$ python3 -q
>>> import numpy as np
>>> from numpy import linalg as LA
>>> np.set_printoptions(precision=3, suppress=True, linewidth=140)
>>> J = np.load("block19.npy")
>>> J
array([[ 29,  -7,  11,   1,  -2,  -7],
       [ -7,  27,   4,  -5, -13, -14],
       [ 11,   4,  15,  -4,  -8,  -5],
       [  1,  -5,  -4,  20,  -6,  13],
       [ -2, -13,  -8,  -6,  15,   3],
       [ -7, -14,  -5,  13,   3,  22]])
>>> # symmetric
>>> O, V = LA.qr(J[:, :3])[0], LA.qr(J[:, 3:])[0]
>>> s = LA.svd(O.T @ V, compute_uv=False)
>>> s
array([1.   , 0.981, 0.039])
>>> np.round(LA.norm(O @ O.T - V @ V.T, 2), 3)
np.float64(0.999)
>>> np.degrees(np.arccos(s.clip(0, 1)))
array([ 1.417, 11.163, 87.791])
>>> w1 = np.array([[4, 1], [-1, -4], [-1, -4], [-1, 5], [-2, 3], [2, -4]])
>>> c = np.array([-6, 2])
>>> hid = np.maximum(J @ w1 + c, 0)
>>> LA.matrix_rank(hid)
np.int64(2)
>>> (hid > 0).astype(int)
array([[1, 1],
       [0, 0],
       [1, 0],
       [1, 1],
       [0, 1],
       [1, 1]])
>>> Z = np.array([[0, 1, 2], [1, 2, 2]])
>>> hid @ Z
array([[ 42, 179, 274],
       [  0,   0,   0],
       [  0,  29,  58],
       [ 69, 163, 188],
       [ 87, 174, 174],
       [ 57, 124, 134]])
>>> M = np.load("x.npy")
>>> M
array([[-3.,  3., -1.,  2.],
       [ 0.,  7., -3., -5.],
       [ 0.,  2.,  6.,  6.],
       [ 0., -2.,  0.,  9.]])
>>> f = np.array([2, 2])
>>> np.convolve(M[3], f)
array([ 0., -4., -4., 18., 18.])
>>> vec = np.array([-3, 0, -1, -2])
>>> M @ np.ones(4)
array([ 1., -1., 14.,  7.])
>>> np.einsum("ij,ji->", M, M)
np.float64(183.0)
>>> round(float(LA.eigvals(M).sum().real), 3)
19.0
>>> round(float(LA.det(M.T)), 3)
-1224.0
>>> LA.eigvals(M)
array([-3.   +0.j   ,  5.107+2.922j,  5.107-2.922j, 11.786+0.j   ])
